% python3 -q
>>> import numpy as np
>>> np.set_printoptions(precision=1, suppress=True, linewidth=120)
>>> rnd = lambda a: np.round(a, 1) + 0
>>> mat = np.load("dump.npy")
>>> mat
array([[0, 0, 5, 2],
       [0, 0, 2, 1],
       [0, 0, 0, 3],
       [0, 0, 0, 0]])
>>> np.linalg.cond(mat) > 100
np.True_
>>> U, s, VT = np.linalg.svd(mat)
>>> rnd(s)
array([6. , 2.7, 0. , 0. ])
>>> np.argmax(s[:-1] / (s[1:] + 1e-6)) + 1
np.int64(2)
>>> Y = U[:, :2] @ np.diag(s[:2]) @ VT[:2]
>>> rnd(Y)
array([[0., 0., 5., 2.],
       [0., 0., 2., 1.],
       [0., 0., 0., 3.],
       [0., 0., 0., 0.]])
>>> rnd(np.linalg.norm(mat - Y) / np.linalg.norm(mat))
np.float64(0.0)
>>> E = np.loadtxt("w.csv", delimiter=",")
>>> rnd(E)
array([[ 1.3,  1.7, -0.9, -0.2, -1.7,  0.5,  0.1],
       [-2.3,  1. , -0.4,  1.3, -0.5,  0.7, -0.2],
       [-0.5,  1.2,  2. , -0.9, -0.6, -1.1, -1. ],
       [ 1.2, -0.1,  0.8,  2.2,  0.1,  0.2, -1.4],
       [ 0.4,  1. ,  1.4,  0. ,  1. ,  1.7,  1.3],
       [-0.1,  0. , -0.5, -1.3,  0.6,  1.6, -2. ],
       [ 0.2,  1.6, -1. ,  0.1,  2. , -1.2, -0.2]])
>>> rnd(E.T @ E)
array([[9., 0., 0., 0., 0., 0., 0.],
       [0., 9., 0., 0., 0., 0., 0.],
       [0., 0., 9., 0., 0., 0., 0.],
       [0., 0., 0., 9., 0., 0., 0.],
       [0., 0., 0., 0., 9., 0., 0.],
       [0., 0., 0., 0., 0., 9., 0.],
       [0., 0., 0., 0., 0., 0., 9.]])
>>> rnd(E @ E.T)
array([[9., 0., 0., 0., 0., 0., 0.],
       [0., 9., 0., 0., 0., 0., 0.],
       [0., 0., 9., 0., 0., 0., 0.],
       [0., 0., 0., 9., 0., 0., 0.],
       [0., 0., 0., 0., 9., 0., 0.],
       [0., 0., 0., 0., 0., 9., 0.],
       [0., 0., 0., 0., 0., 0., 9.]])
>>> rnd(np.linalg.norm(E, axis=0))
array([3., 3., 3., 3., 3., 3., 3.])
>>> rnd(np.linalg.pinv(E))
array([[ 0.1, -0.3, -0.1,  0.1,  0. ,  0. ,  0. ],
       [ 0.2,  0.1,  0.1,  0. ,  0.1,  0. ,  0.2],
       [-0.1,  0. ,  0.2,  0.1,  0.2, -0.1, -0.1],
       [ 0. ,  0.1, -0.1,  0.2,  0. , -0.1,  0. ],
       [-0.2, -0.1, -0.1,  0. ,  0.1,  0.1,  0.2],
       [ 0.1,  0.1, -0.1,  0. ,  0.2,  0.2, -0.1],
       [ 0. ,  0. , -0.1, -0.2,  0.1, -0.2,  0. ]])
